$ ipython --no-banner

In [1]: import numpy as np

In [2]: np.set_printoptions(suppress=True, linewidth=160)

In [3]: W0 = np.load("out17.npy")

In [4]: W0
Out[4]: 
array([[1.    , 0.5   , 0.25  , 0.125 , 0.0625, 0.0312],
       [0.5   , 1.    , 0.5   , 0.25  , 0.125 , 0.0625],
       [0.25  , 0.5   , 1.    , 0.5   , 0.25  , 0.125 ],
       [0.125 , 0.25  , 0.5   , 1.    , 0.5   , 0.25  ],
       [0.0625, 0.125 , 0.25  , 0.5   , 1.    , 0.5   ],
       [0.0312, 0.0625, 0.125 , 0.25  , 0.5   , 1.    ]])

In [5]: evals, evecs = np.linalg.eigh(W0)

In [6]: np.round(evecs.T @ W0 @ evecs, 4) + 0
Out[6]: 
array([[0.3522, 0.    , 0.    , 0.    , 0.    , 0.    ],
       [0.    , 0.4166, 0.    , 0.    , 0.    , 0.    ],
       [0.    , 0.    , 0.5565, 0.    , 0.    , 0.    ],
       [0.    , 0.    , 0.    , 0.8462, 0.    , 0.    ],
       [0.    , 0.    , 0.    , 0.    , 1.4351, 0.    ],
       [0.    , 0.    , 0.    , 0.    , 0.    , 2.3934]])

In [7]: np.round(np.linalg.eigvalsh(W0 + 5 * np.eye(6)), 4)
Out[7]: array([5.3522, 5.4166, 5.5565, 5.8462, 6.4351, 7.3934])

In [8]: evals.sum(), np.trace(W0)
Out[8]: (np.float64(6.0), np.float64(6.0))

In [9]: (evals > 1e-8).sum(), (evals < -1e-8).sum()
Out[9]: (np.int64(6), np.int64(0))

In [10]: np.round(np.linalg.eigvalsh(W0 @ W0), 4)
Out[10]: array([0.124 , 0.1735, 0.3097, 0.7161, 2.0595, 5.7285])

In [11]: evals.round(4)
Out[11]: array([0.3522, 0.4166, 0.5565, 0.8462, 1.4351, 2.3934])

In [12]: x = np.array([0, 3, 2, 1, 2, 2])

In [13]: rhs = W0 @ x

In [14]: rhs.round(4)
Out[14]: array([2.3124, 4.625 , 4.75  , 4.25  , 4.375 , 3.6875])

In [15]: np.round(np.linalg.solve(W0.T, W0[0]), 4)
Out[15]: array([1., 0., 0., 0., 0., 0.])

In [16]: np.round(np.linalg.solve(W0, rhs + W0[:, 3]), 4) + 0
Out[16]: array([0., 3., 2., 2., 2., 2.])

In [17]: np.round(np.linalg.solve(W0, W0[:, 5]), 4)
Out[17]: array([0., 0., 0., 0., 0., 1.])

In [18]: x = np.ones(6)

In [19]: for _ in range(5):
    ...:     x = W0 @ x
    ...:     x /= np.linalg.norm(x)
    ...:     print(round(x @ W0 @ x, 4))
    ...: 
2.3874
2.3927
2.3933
2.3934
2.3934

In [20]: x.round(4)
Out[20]: array([0.306 , 0.4196, 0.4799, 0.4799, 0.4196, 0.306 ])

In [21]: F = np.array([[1.0, 1.0, 2.0, 0.0, 0.0, 0.0, 0.0],
    ...:     [0.0, 3.0, 1.0, 0.0, 0.0, 0.0, 0.0],
    ...:     [1.0, 0.0, 3.0, 0.0, 0.0, 0.0, 0.0],
    ...:     [0.0, 0.0, 0.0, 3.0, 3.0, 3.0, 3.0],
    ...:     [0.0, 0.0, 0.0, 3.0, 0.0, -1.0, 1.0],
    ...:     [0.0, 0.0, 0.0, 1.0, 1.0, -3.0, 1.0],
    ...:     [0.0, 0.0, 0.0, -3.0, 0.0, -3.0, 3.0]])

In [22]: out = np.array([[1, 2], [0, 0], [-2, -2], [-2, -2], [0, 2], [-1, 0], [-1, -2]])

In [23]: np.linalg.matrix_rank(F @ out)
Out[23]: np.int64(2)

In [24]: np.einsum("ik,kj->ij", F, out)
Out[24]: 
array([[ -3.,  -2.],
       [ -2.,  -2.],
       [ -5.,  -4.],
       [-12.,  -6.],
       [ -6.,  -8.],
       [  0.,  -2.],
       [  6.,   0.]])

In [25]: np.einsum("ij->j", F)
Out[25]: array([ 2.,  4.,  6.,  4.,  4., -4.,  8.])

In [26]: rng = np.random.default_rng(78)

In [27]: lab = rng.permutation(7)

In [28]: out = F[:, lab] * rng.choice([-1, 1], 7)

In [29]: out
Out[29]: 
array([[ 1., -0., -2., -0.,  1., -0., -0.],
       [ 0., -0., -1., -0.,  3., -0., -0.],
       [ 1., -0., -3., -0.,  0., -0., -0.],
       [ 0., -3., -0., -3.,  0., -3., -3.],
       [ 0., -1., -0., -0.,  0., -3.,  1.],
       [ 0., -1., -0., -1.,  0., -1.,  3.],
       [ 0., -3., -0., -0.,  0.,  3.,  3.]])

In [30]: U, _, Vt = np.linalg.svd(F.T @ out)

In [31]: np.round(U @ Vt, 4) + 0
Out[31]: 
array([[ 1.,  0.,  0.,  0.,  0.,  0.,  0.],
       [ 0.,  0.,  0.,  0.,  1.,  0.,  0.],
       [ 0.,  0., -1.,  0.,  0.,  0.,  0.],
       [ 0.,  0.,  0.,  0.,  0., -1.,  0.],
       [ 0.,  0.,  0., -1.,  0.,  0.,  0.],
       [ 0.,  0.,  0.,  0.,  0.,  0., -1.],
       [ 0., -1.,  0.,  0.,  0.,  0.,  0.]])

In [32]: lab
Out[32]: array([0, 6, 2, 4, 1, 3, 5])

In [33]: t3 = np.stack([F, 3 * F, F[::-1]])

In [34]: (t3 @ F.T).shape
Out[34]: (3, 7, 7)

In [35]: np.linalg.matrix_rank(t3.reshape(3, -1))
Out[35]: np.int64(2)

In [36]: K = np.loadtxt("a.csv", delimiter=",")

In [37]: K.round(4)
Out[37]: 
array([[ 0.1592,  0.0318,  0.3503, -0.0318,  0.0955],
       [ 0.0318,  0.0064,  0.0701, -0.0064,  0.0191],
       [ 0.3503,  0.0701,  0.7707, -0.0701,  0.2102],
       [-0.0318, -0.0064, -0.0701,  0.0064, -0.0191],
       [ 0.0955,  0.0191,  0.2102, -0.0191,  0.0573]])

In [38]: # looks like rank 1

In [39]: U, sv, Vt = np.linalg.svd(K)

In [40]: np.argmax(sv[:-1] / (sv[1:] + 1e-6)) + 1
Out[40]: np.int64(1)

In [41]: sv.round(4) + 0
Out[41]: array([1., 0., 0., 0., 0.])

In [42]: out = U[:, :1] @ np.diag(sv[:1]) @ Vt[:1]

In [43]: round(float(np.linalg.norm(K - out) / np.linalg.norm(K)), 4)
Out[43]: 0.0

In [44]: out.round(4)
Out[44]: 
array([[ 0.1592,  0.0318,  0.3503, -0.0318,  0.0955],
       [ 0.0318,  0.0064,  0.0701, -0.0064,  0.0191],
       [ 0.3503,  0.0701,  0.7707, -0.0701,  0.2102],
       [-0.0318, -0.0064, -0.0701,  0.0064, -0.0191],
       [ 0.0955,  0.0191,  0.2102, -0.0191,  0.0573]])

In [45]: np.linalg.matrix_rank(K, rtol=0.05)
Out[45]: np.int64(1)

In [46]: x = np.array([-2, 0, -1, 1, 0])

In [47]: np.trace(K)
Out[47]: np.float64(1.0)

In [48]: round(np.linalg.det(K[::-1]), 4)
Out[48]: np.float64(-0.0)

In [49]: np.round(np.linalg.det(2 * K), 4), round(float(np.linalg.det(K)), 4)
Out[49]: (np.float64(0.0), 0.0)

In [50]: np.round(np.linalg.eigvals(K), 4) + 0
Out[50]: array([0.+0.j, 1.+0.j, 0.+0.j, 0.+0.j, 0.+0.j])

In [51]: round(np.einsum("ij,ji->", K, K), 4)
Out[51]: np.float64(1.0)

In [52]: np.round(np.poly(K), 4) + 0
Out[52]: array([ 1., -1.,  0.,  0.,  0.,  0.])

In [53]: rk = np.linalg.matrix_rank(K)

In [54]: rk
Out[54]: np.int64(1)

In [55]: null = np.linalg.svd(K)[2][rk:].T

In [56]: np.round(K @ null, 4) + 0
Out[56]: 
array([[0., 0., 0., 0.],
       [0., 0., 0., 0.],
       [0., 0., 0., 0.],
       [0., 0., 0., 0.],
       [0., 0., 0., 0.]])

In [57]: null.shape
Out[57]: (5, 4)

In [58]: np.allclose(K @ null, 0)
Out[58]: True

In [59]: [int(np.linalg.matrix_rank(np.delete(K, i, axis=0))) for i in range(5)]
Out[59]: [1, 1, 1, 1, 1]

In [60]: data = np.load("test7.npy")

In [61]: data
Out[61]: 
array([[ 10.,  -4.,   3.,  -2.],
       [  0.,   1.,   0.,   0.],
       [-24.,  10.,  -7.,   6.],
       [ 13.,  -4.,   3.,  -5.]])

In [62]: U, sv, Vt = np.linalg.svd(data)

In [63]: np.argmax(sv[:-1] / (sv[1:] + 1e-6)) + 1
Out[63]: np.int64(1)

In [64]: out = U[:, :1] @ np.diag(sv[:1]) @ Vt[:1]

In [65]: round(float(np.linalg.norm(data - out) / np.linalg.norm(data)), 4)
Out[65]: 0.0725

In [66]: np.linalg.matrix_rank(data, rtol=0.05)
Out[66]: np.int64(2)

In [67]: round(np.abs(data - out).max(), 4)
Out[67]: np.float64(1.5264)

In [68]: np.allclose(data, data.T)
Out[68]: False

In [69]: round(np.abs(np.linalg.eigvals(data)).max(), 4)
Out[69]: np.float64(3.0)

In [70]: np.round(np.sort(np.abs(np.linalg.eigvals(data))), 4)
Out[70]: array([1., 1., 2., 3.])

In [71]: np.linalg.determinant(data)
AttributeError: module 'numpy.linalg' has no attribute 'determinant'


In [72]: data @ data
Out[72]: 
array([[  2.,  -6.,   3.,   8.],
       [  0.,   1.,   0.,   0.],
       [  6.,  12.,  -5., -24.],
       [ -7.,  -6.,   3.,  17.]])

In [73]: np.trace(data)
Out[73]: np.float64(-1.0)

In [74]: evals, evecs = np.linalg.eig(data)

In [75]: np.round(np.sort(np.linalg.eigvals(np.linalg.inv(data))), 4)
Out[75]: array([-1.    , -0.3333,  0.5   ,  1.    ])

In [76]: np.round(np.sort(np.linalg.eigvals(data.T)), 4)
Out[76]: array([-3., -1.,  1.,  2.])

In [77]: np.round(np.prod(evals), 4)
Out[77]: np.float64(6.0)

In [78]: out = np.array([[-2, -1, -1], [2, -1, 1]])

In [79]: C = np.kron(out, data)

In [80]: C
Out[80]: 
array([[-20.,   8.,  -6.,   4., -10.,   4.,  -3.,   2., -10.,   4.,  -3.,   2.],
       [ -0.,  -2.,  -0.,  -0.,  -0.,  -1.,  -0.,  -0.,  -0.,  -1.,  -0.,  -0.],
       [ 48., -20.,  14., -12.,  24., -10.,   7.,  -6.,  24., -10.,   7.,  -6.],
       [-26.,   8.,  -6.,  10., -13.,   4.,  -3.,   5., -13.,   4.,  -3.,   5.],
       [ 20.,  -8.,   6.,  -4., -10.,   4.,  -3.,   2.,  10.,  -4.,   3.,  -2.],
       [  0.,   2.,   0.,   0.,  -0.,  -1.,  -0.,  -0.,   0.,   1.,   0.,   0.],
       [-48.,  20., -14.,  12.,  24., -10.,   7.,  -6., -24.,  10.,  -7.,   6.],
       [ 26.,  -8.,   6., -10., -13.,   4.,  -3.,   5.,  13.,  -4.,   3.,  -5.]])

In [81]: C.shape
Out[81]: (8, 12)

In [82]: P = np.triu(np.array([[6, 5, 0, 9], [4, 5, 2, 6], [7, 1, 5, 4], [1, 3, 5, 9]]), 1) + np.eye(4)

In [83]: out = P @ data @ np.linalg.inv(P)

In [84]: np.linalg.matrix_rank(out)
Out[84]: np.int64(4)

In [85]: np.trace(out), np.trace(data)
Out[85]: (np.float64(-1.0), np.float64(-1.0))

In [86]: P @ data - data @ P
Out[86]: 
array([[ 117.,  -81.,   35., -123.],
       [  30.,   -4.,    2.,  -24.],
       [  52.,  104.,   -8.,  164.],
       [   0.,  -65.,    8., -105.]])

In [87]: round(float(np.linalg.det(out)), 4)
Out[87]: 6.0

In [88]: M = np.load("case16.npy")

In [89]: M
Out[89]: 
array([[-120.5665,  -99.4861,   38.6679,  140.8246],
       [-122.5036, -100.55  ,   40.0141,  140.7394],
       [-121.0261, -101.3382,   40.0141,  140.6373],
       [-120.6143, -101.264 ,   39.2196,  138.9656],
       [-119.5742,  -99.1735,   40.3441,  140.2247],
       [-119.1739, -100.6238,   39.2532,  140.057 ],
       [-120.2255,  -99.2601,   41.4262,  139.2093],
       [-120.0767,  -98.9334,   40.4456,  138.7666],
       [-120.1319,  -98.8601,   39.0673,  139.483 ],
       [-119.2224,  -99.5724,   39.9114,  140.7596],
       [-119.1369,  -99.3924,   41.8697,  141.0551],
       [-120.8052,  -99.979 ,   38.5842,  140.8822],
       [-120.7703, -100.1149,   40.6522,  141.6708],
       [-118.1258, -100.9346,   40.4926,  139.0505],
       [-121.652 ,  -98.085 ,   39.8612,  139.4783],
       [-119.9422,  -98.809 ,   38.4852,  140.341 ],
       [-120.8165, -100.5162,   42.0108,  140.0128],
       [-120.5306, -101.1819,   40.6874,  139.4273],
       [-119.7898, -101.1802,   41.5931,  141.0489],
       [-120.4584, -101.4476,   39.481 ,  139.6655],
       [-119.9387,  -99.9632,   37.735 ,  140.5625],
       [-118.8527, -100.5428,   41.1904,  139.9767],
       [-119.2638,  -99.5003,   40.1748,  140.119 ]])

In [90]: out = np.array([[-2, -1, 3], [2, 2, -1], [0, 0, 3], [-1, -2, 1]])

In [91]: np.vstack([M, out.T]).shape
Out[91]: (26, 4)

In [92]: np.round(np.einsum("ij->j", M), 4)
Out[92]: array([-2763.198 , -2300.7087,   921.1811,  3222.9577])

In [93]: np.linalg.matrix_rank(np.vstack([M, out.T]))
Out[93]: np.int64(4)

In [94]: out = np.c_[M[:, :1] @ np.array([[3]]), np.array([0, 3, 1, 2, -3, -3, -3, -2, 2, 1, 2, 0, 0, -3, -3, -2, -1, 3, 3, -2, 1, -3, 0])]

In [95]: out.round(4)
Out[95]: 
array([[-361.6995,    0.    ],
       [-367.5108,    3.    ],
       [-363.0783,    1.    ],
       [-361.8429,    2.    ],
       [-358.7226,   -3.    ],
       [-357.5217,   -3.    ],
       [-360.6765,   -3.    ],
       [-360.2301,   -2.    ],
       [-360.3957,    2.    ],
       [-357.6672,    1.    ],
       [-357.4107,    2.    ],
       [-362.4156,    0.    ],
       [-362.3109,    0.    ],
       [-354.3774,   -3.    ],
       [-364.956 ,   -3.    ],
       [-359.8266,   -2.    ],
       [-362.4495,   -1.    ],
       [-361.5918,    3.    ],
       [-359.3694,    3.    ],
       [-361.3752,   -2.    ],
       [-359.8161,    1.    ],
       [-356.5581,   -3.    ],
       [-357.7914,    0.    ]])

In [96]: np.linalg.matrix_rank(np.c_[M, out])
Out[96]: np.int64(5)

In [97]: np.round(np.linalg.norm(out - M @ np.linalg.lstsq(M, out)[0], axis=0), 4) + 0
Out[97]: array([ 0.    , 10.2357])
